% python3 -q
>>> import numpy as np
>>> from numpy import linalg as LA
>>> np.set_printoptions(suppress=True, linewidth=200)
>>> rd = lambda a: np.round(a, 2) + 0
>>> arr = np.loadtxt("out11.csv", delimiter=",")
>>> arr
array([[ 1.,  0.,  0.,  0.,  0.,  0.,  0.,  0.],
       [ 2.,  1.,  0.,  0.,  0.,  0.,  0.,  0.],
       [ 0.,  2.,  1.,  0.,  0.,  0.,  0.,  0.],
       [ 2., -2.,  1.,  1.,  0.,  0.,  0.,  0.],
       [ 2.,  2.,  1.,  0.,  1.,  0.,  0.,  0.],
       [ 2., -2.,  1., -2., -2.,  1.,  0.,  0.],
       [-2.,  2.,  0.,  2.,  1.,  2.,  1.,  0.],
       [-2., -2.,  0.,  2.,  2.,  2.,  1.,  1.]])
>>> left, sigma, VT = LA.svd(arr, full_matrices=False)
>>> rd(np.cumsum(sigma ** 2) / np.sum(sigma ** 2))
array([0.47, 0.76, 0.9 , 0.97, 0.98, 1.  , 1.  , 1.  ])
>>> rd(left.T @ arr @ VT.T)
array([[6.48, 0.  , 0.  , 0.  , 0.  , 0.  , 0.  , 0.  ],
       [0.  , 5.05, 0.  , 0.  , 0.  , 0.  , 0.  , 0.  ],
       [0.  , 0.  , 3.57, 0.  , 0.  , 0.  , 0.  , 0.  ],
       [0.  , 0.  , 0.  , 2.44, 0.  , 0.  , 0.  , 0.  ],
       [0.  , 0.  , 0.  , 0.  , 1.17, 0.  , 0.  , 0.  ],
       [0.  , 0.  , 0.  , 0.  , 0.  , 1.17, 0.  , 0.  ],
       [0.  , 0.  , 0.  , 0.  , 0.  , 0.  , 0.28, 0.  ],
       [0.  , 0.  , 0.  , 0.  , 0.  , 0.  , 0.  , 0.01]])
>>> rd(VT @ VT.T)
array([[1., 0., 0., 0., 0., 0., 0., 0.],
       [0., 1., 0., 0., 0., 0., 0., 0.],
       [0., 0., 1., 0., 0., 0., 0., 0.],
       [0., 0., 0., 1., 0., 0., 0., 0.],
       [0., 0., 0., 0., 1., 0., 0., 0.],
       [0., 0., 0., 0., 0., 1., 0., 0.],
       [0., 0., 0., 0., 0., 0., 1., 0.],
       [0., 0., 0., 0., 0., 0., 0., 1.]])
>>> np.allclose(left * sigma @ VT, arr)
True
>>> rd(left.T @ left)
array([[1., 0., 0., 0., 0., 0., 0., 0.],
       [0., 1., 0., 0., 0., 0., 0., 0.],
       [0., 0., 1., 0., 0., 0., 0., 0.],
       [0., 0., 0., 1., 0., 0., 0., 0.],
       [0., 0., 0., 0., 1., 0., 0., 0.],
       [0., 0., 0., 0., 0., 1., 0., 0.],
       [0., 0., 0., 0., 0., 0., 1., 0.],
       [0., 0., 0., 0., 0., 0., 0., 1.]])
>>> [int(LA.matrix_rank(LA.matrix_power(arr, p))) for p in range(1, 9)]
[8, 8, 8, 8, 8, 8, 8, 8]
>>> np.prod(np.diag(arr)), rd(LA.det(arr))
(np.float64(1.0), np.float64(1.0))
>>> rd(np.sort(LA.eigvals(arr)))
array([1., 1., 1., 1., 1., 1., 1., 1.])
>>> arr @ arr
array([[ 1.,  0.,  0.,  0.,  0.,  0.,  0.,  0.],
       [ 4.,  1.,  0.,  0.,  0.,  0.,  0.,  0.],
       [ 4.,  4.,  1.,  0.,  0.,  0.,  0.,  0.],
       [ 0., -2.,  2.,  1.,  0.,  0.,  0.,  0.],
       [ 8.,  6.,  2.,  0.,  1.,  0.,  0.,  0.],
       [-8., -2., -2., -4., -4.,  1.,  0.,  0.],
       [10., -2.,  5.,  0., -2.,  4.,  1.,  0.],
       [ 2., -6.,  6.,  2.,  1.,  6.,  2.,  1.]])
